$ python -q
>>> import numpy as np
>>> import numpy.linalg as la
>>> np.set_printoptions(precision=3, suppress=True, linewidth=200)
>>> rd = lambda a: np.round(a, 3) + 0
>>> M = np.load("run15.npy")
>>> print(M)
[[ 1.157 -2.497 -1.124 -0.401]
 [-2.325  0.495  0.671  1.703]
 [ 0.448  2.369 -0.855 -1.568]
 [-0.138  1.788 -2.217  0.931]
 [ 1.273 -2.005 -1.211 -1.376]
 [-0.099 -2.266 -1.961 -0.098]
 [ 1.459  1.909  1.445  1.067]
 [-0.704  0.107 -1.497 -2.5  ]
 [ 1.248 -1.24   2.429 -0.092]
 [-2.051 -0.272 -0.732 -2.045]
 [ 2.433  1.727  0.131 -0.286]
 [ 2.363 -0.858 -1.633 -0.108]
 [ 0.934 -1.415 -0.165 -2.469]
 [-1.238 -1.819  1.588  1.279]
 [ 0.08  -1.468 -0.471  2.572]
 [ 2.173  1.2    0.214  1.671]
 [-1.149  0.91   1.27   2.289]
 [ 1.531 -0.758  2.407  0.536]
 [-0.016 -1.147 -2.644 -0.834]
 [-2.846  0.826 -0.293  0.361]
 [-1.246  0.597  1.811  1.952]
 [ 1.874  0.657 -0.759  2.117]
 [ 1.323  1.03  -2.229 -1.105]
 [ 1.612 -0.108 -1.672 -1.896]
 [-2.737 -0.858  0.804  0.351]
 [ 2.012 -0.892  0.873  1.842]
 [ 1.153 -0.718 -0.763 -2.564]
 [-1.138  0.361 -0.339  2.731]]
>>> Xc = (M - M.mean(axis=0)) / M.std(axis=0)
>>> print(rd(Xc.std(axis=0)))
[1. 1. 1. 1.]
>>> print(np.argwhere(np.abs(Xc) > 2))
[]
>>> c = la.lstsq(np.delete(Xc, 0, axis=1), Xc[:, 0])[0]
>>> print(rd(1 - np.var(Xc[:, 0] - np.delete(Xc, 0, axis=1) @ c)))
0.026
>>> print(rd(c))
[ 0.013 -0.059 -0.127]
>>> print(np.abs(c).argmax())
2
>>> f = np.array([-4, -2, 1])
>>> print(rd(np.correlate(M[8], M[7], "full")))
[-3.12   1.232 -4.083 -4.417  1.271 -1.72   0.065]
>>> print(rd(np.polyval(f, M[8])))
[ -7.726  -2.67  -27.458   1.15 ]
>>> d = la.norm(M[:, None] - M[None], axis=-1)
>>> print(rd(d[:5, :5]))
[[0.    5.36  5.061 4.797 1.102]
 [5.36  0.    4.922 3.923 5.676]
 [5.061 4.922 0.    2.963 4.469]
 [4.797 3.923 2.963 0.    4.766]
 [1.102 5.676 4.469 4.766 0.   ]]
>>> print(d.mean(axis=1).argmax())
19
>>> print(rd(la.norm(M, axis=1)))
[3.    3.    3.    3.    3.    3.    3.    3.    3.001 3.    3.    3.    3.    3.    3.    3.    3.    3.    3.    3.    3.    3.    3.    3.    2.999 3.    3.    3.   ]
>>> arr = np.load("dump.npy")
>>> print(arr)
[[-2  3  3 -2  1  3  1  2  2  0  2  0  3  0  2  3]
 [ 2  0  0  2  2  3 -2  0 -1  0  2 -3  2 -2  2  1]
 [ 1 -3  0 -2 -2  1  1 -1  2 -2  3  3 -2  2 -2  0]
 [ 0  1 -3  1  2  1  1  1  1  3  2  2 -1  3 -1  3]
 [ 3 -3  1 -1 -3  3 -3  1 -2 -3  3  3 -1 -3  1  3]
 [-1 -1 -3  0 -2  2  0 -3  1  0  2  3 -1  1 -3 -2]
 [-1 -3  2  1  3  2 -2 -3 -2  2  3  1 -1  0 -3  0]
 [ 1  3  3 -3  1  2 -2  1 -3 -2 -3  0 -2 -2  0 -3]
 [-2 -1  1  2  0  1 -1  2  1 -1 -1  1  2 -3  2 -1]
 [-1  1  1 -2 -2  0 -3 -3 -1 -3 -1  3  3 -1 -3  3]
 [ 0 -1  0 -2  2 -1 -3  2 -1  3 -3  1 -3 -1  1 -3]
 [-1 -1 -1  1  0 -1  1  2  3 -2  2  0  2 -1 -3  1]
 [-1 -3 -1  1 -3 -2  0 -1 -2 -1  2  0  1 -2 -3  3]
 [ 0  1 -1 -1 -1  3  3 -1  3 -1 -2 -1  2 -2  2  1]
 [ 0 -2 -3  0  3 -3  3  1  0  2  1 -1 -1  0  1  1]
 [-2 -3  3  3 -2 -2 -3 -2  1  2 -3 -2 -1 -1 -1  0]]
>>> rng = np.random.default_rng(37)
>>> idx = rng.permutation(16)
>>> B = arr[:, idx] * rng.choice([-1, 1], 16)
>>> print(B)
[[-2 -2  2  2  0  2 -3  2 -3  1  0  0 -3  1 -3 -3]
 [ 1  2  2  2 -2  0  0 -2 -3 -2  0 -3 -2  2  0 -1]
 [-2 -2  3 -2  2 -1  3 -1 -1  1 -2  3  2 -2  0  0]
 [-1  1  2 -1  3  1 -1  0 -1  1  3  2  1  2  3 -3]
 [ 2 -1  3  1 -3  1  3 -3 -3 -3 -3  3  1 -3 -1 -3]
 [-1  0  2 -3  1 -3  1  1 -2  0  0  3  1 -2  3  2]
 [ 2  1  3 -3  0 -3  3  1 -2 -2  2  1  1  3 -2  0]
 [ 3 -3 -3  0 -2  1 -3 -1 -2 -2 -2  0  2  1 -3  3]
 [-1  2 -1  2 -3  2  1  2 -1 -1 -1  1 -2  0 -1  1]
 [ 1 -2 -1 -3 -1 -3 -1  1  0 -3 -3  3 -3 -2 -1 -3]
 [ 1 -2 -3  1 -1  2  1  0  1 -3  3  1  3  2  0  3]
 [-3  1  2 -3 -1  2  1  1  1  1 -2  0 -2  0  1 -1]
 [ 2  1  2 -3 -2 -1  3  1  2  0 -1  0 -1 -3  1 -3]
 [-3 -1 -2  2 -2 -1 -1  0 -3  3 -1 -1 -2 -1  1 -1]
 [ 0  0  1  1  0  1  2  0  3  3  2 -1  1  3  3 -1]
 [-1  3 -3 -1 -1 -2  3  2  2 -3  2 -2  1 -2 -3  0]]
>>> U, _, vt = la.svd(arr.T @ B)
>>> print(idx)
[ 8  3 10 14 13  7  1  0  5  6  9 11 12  4  2 15]
>>> K = np.load("test11.npy")
>>> print(K)
[[-0.642  1.828 -0.076  0.194  0.843  0.474 -0.769 -1.025  0.303  0.409]
 [ 0.552  1.037 -0.009  1.087 -0.786  0.025 -0.366  0.441 -0.012 -0.367]
 [ 1.298  0.628 -0.589 -0.306  0.204 -0.018 -0.704 -0.555 -0.635 -0.258]
 [ 0.028  0.242 -0.853 -0.079  0.417  0.058 -0.867 -0.722 -0.183  0.03 ]
 [ 0.44   0.029 -1.207 -0.307  0.732 -0.619 -1.254 -1.184 -0.459 -0.251]
 [-0.354  0.076  0.111 -0.32  -0.021  0.384  0.274  0.087  0.118  0.353]
 [ 0.04   0.243  0.75   1.091 -1.039 -1.076 -0.18   0.787  1.11  -0.423]
 [-0.415 -0.37   0.157 -0.449  0.02   0.068  0.339  0.351  0.483  0.058]
 [ 0.451  0.706 -0.151  0.69  -0.09  -0.136 -0.154 -0.272 -0.071 -0.091]
 [ 0.723  1.038 -0.487  0.733 -0.114  0.185 -0.189 -0.595 -0.21  -0.468]
 [-0.51  -1.139  0.715 -0.378 -0.389 -0.233  0.803  1.014  0.691  0.141]
 [-0.448 -0.301 -0.026 -1.072  0.49   0.233 -0.562 -0.141  0.057  0.768]
 [ 0.057 -0.349  0.167  0.054 -0.513 -0.226  0.278  0.231 -0.125 -0.176]
 [-0.356  0.275  1.585 -0.101 -0.993 -0.402  1.168  1.067  0.399  0.286]]
>>> B = np.c_[K[:, :2] @ np.array([[0, 3], [4, 0]]), np.array([-2, -2, -2, 1, -3, -3, 2, -3, -2, -3, -1, 1, 0, -3])]
>>> print(rd(B))
[[ 7.312 -1.926 -2.   ]
 [ 4.148  1.656 -2.   ]
 [ 2.512  3.894 -2.   ]
 [ 0.968  0.084  1.   ]
 [ 0.116  1.32  -3.   ]
 [ 0.304 -1.062 -3.   ]
 [ 0.972  0.12   2.   ]
 [-1.48  -1.245 -3.   ]
 [ 2.824  1.353 -2.   ]
 [ 4.152  2.169 -3.   ]
 [-4.556 -1.53  -1.   ]
 [-1.204 -1.344  1.   ]
 [-1.396  0.171  0.   ]
 [ 1.1   -1.068 -3.   ]]
>>> print(rd(la.norm(la.qr(K)[0].T @ B, axis=0) ** 2 / ((B ** 2).sum(axis=0) + 1e-12)))
[1.    1.    0.866]
>>> print(rd(la.norm(B - K @ la.lstsq(K, B)[0], axis=0)))
[0.    0.    3.015]
>>> q, evecs = la.qr(B[:, :2])[0], la.qr(B[:, 2:])[0]
>>> sv = la.svd(q.T @ evecs, compute_uv=False)
>>> print(rd(sv))
[0.425]
>>> print(rd(la.norm(q @ q.T - evecs @ evecs.T, 2)))
1.0
>>> print(rd(np.degrees(np.arccos(sv.clip(0, 1)))))
[64.877]
>>> vec = np.array([-5, -5, 0, 3, -2, 0, -3, 3, 3, -1])
>>> rhs = K @ vec
>>> print(rd(la.solve(K.T @ K, K.T @ rhs)))
[-5. -5.  0.  3. -2.  0. -3.  3.  3. -1.]
>>> rhs = rhs + 0.1 * rng.normal(size=14)
>>> print(rd(rhs))
[ -7.212  -0.459 -12.166  -2.568  -5.663   0.007  10.563   3.958  -4.159  -7.743  10.36    0.404   2.323   2.714]
>>> c, *_ = la.lstsq(K, rhs)
>>> print(rd(la.norm(rhs - K @ c)))
0.111
>>> print(rd(c))
[-5.039 -5.153  0.354  2.87  -2.339  0.3   -3.235  2.577  3.059 -1.153]
